In [1]: import numpy as np

In [2]: import numpy.linalg as la

In [3]: np.set_printoptions(precision=3, suppress=True, linewidth=120)

In [4]: rnd = lambda a: np.round(a, 3) + 0

In [5]: m1 = np.loadtxt("x.csv", delimiter=",")

In [6]: m1
Out[6]: 
array([[ 1.044, -3.933, -7.909,  6.978, -1.002, -8.137],
       [ 0.886, -3.995, -8.024,  7.052, -1.065, -8.019],
       [ 1.015, -3.996, -7.978,  6.998, -1.019, -7.943],
       [ 0.979, -4.005, -7.95 ,  6.976, -0.971, -7.937],
       [ 0.947, -4.009, -8.034,  7.019, -1.   , -7.93 ],
       [ 0.92 , -4.026, -8.054,  6.877, -1.035, -7.989],
       [ 0.864, -3.981, -8.005,  7.022, -0.89 , -7.982],
       [ 1.011, -3.965, -7.893,  6.977, -1.001, -8.   ],
       [ 0.994, -4.026, -7.925,  7.03 , -0.974, -7.945],
       [ 4.085, -8.032, -0.026, -6.926, -1.964, -2.075],
       [ 4.003, -7.985,  0.044, -6.945, -2.021, -1.929],
       [ 4.019, -7.978,  0.016, -6.969, -2.002, -1.985],
       [ 4.009, -8.038,  0.028, -6.997, -1.929, -1.964],
       [ 3.899, -8.01 ,  0.004, -7.012, -2.004, -2.022],
       [ 3.984, -8.04 ,  0.014, -7.02 , -1.927, -2.042],
       [ 3.975, -7.976, -0.07 , -7.083, -2.007, -1.968],
       [ 3.977, -8.006,  0.076, -7.07 , -2.002, -2.034],
       [ 4.055, -7.988,  0.001, -6.918, -1.954, -1.992],
       [-9.002, -4.024,  1.031, -5.992,  3.915,  2.006],
       [-9.071, -4.023,  1.02 , -6.11 ,  3.994,  2.019],
       [-8.934, -4.04 ,  1.076, -5.96 ,  4.011,  1.953],
       [-9.078, -4.048,  0.953, -5.903,  3.959,  1.946],
       [-8.94 , -4.012,  0.944, -6.072,  4.054,  2.036],
       [-8.947, -3.899,  1.065, -6.106,  3.989,  2.014],
       [-8.945, -3.991,  1.03 , -5.974,  4.044,  2.035],
       [-8.9  , -4.072,  1.007, -6.022,  4.001,  1.974],
       [-9.099, -4.038,  1.03 , -6.006,  3.977,  1.967]])

In [7]: Q, R = la.qr(m1)

In [8]: Q.shape, R.shape
Out[8]: ((27, 6), (6, 6))

In [9]: rnd(np.abs(np.diag(R)))
Out[9]: array([29.664, 29.42 , 21.998,  0.451,  0.271,  0.309])

In [10]: rnd(Q.T @ Q)
Out[10]: 
array([[1., 0., 0., 0., 0., 0.],
       [0., 1., 0., 0., 0., 0.],
       [0., 0., 1., 0., 0., 0.],
       [0., 0., 0., 1., 0., 0.],
       [0., 0., 0., 0., 1., 0.],
       [0., 0., 0., 0., 0., 1.]])

In [11]: rnd(abs(R[0, 0])), rnd(la.norm(m1[:, 0]))
Out[11]: (np.float64(29.664), np.float64(29.664))
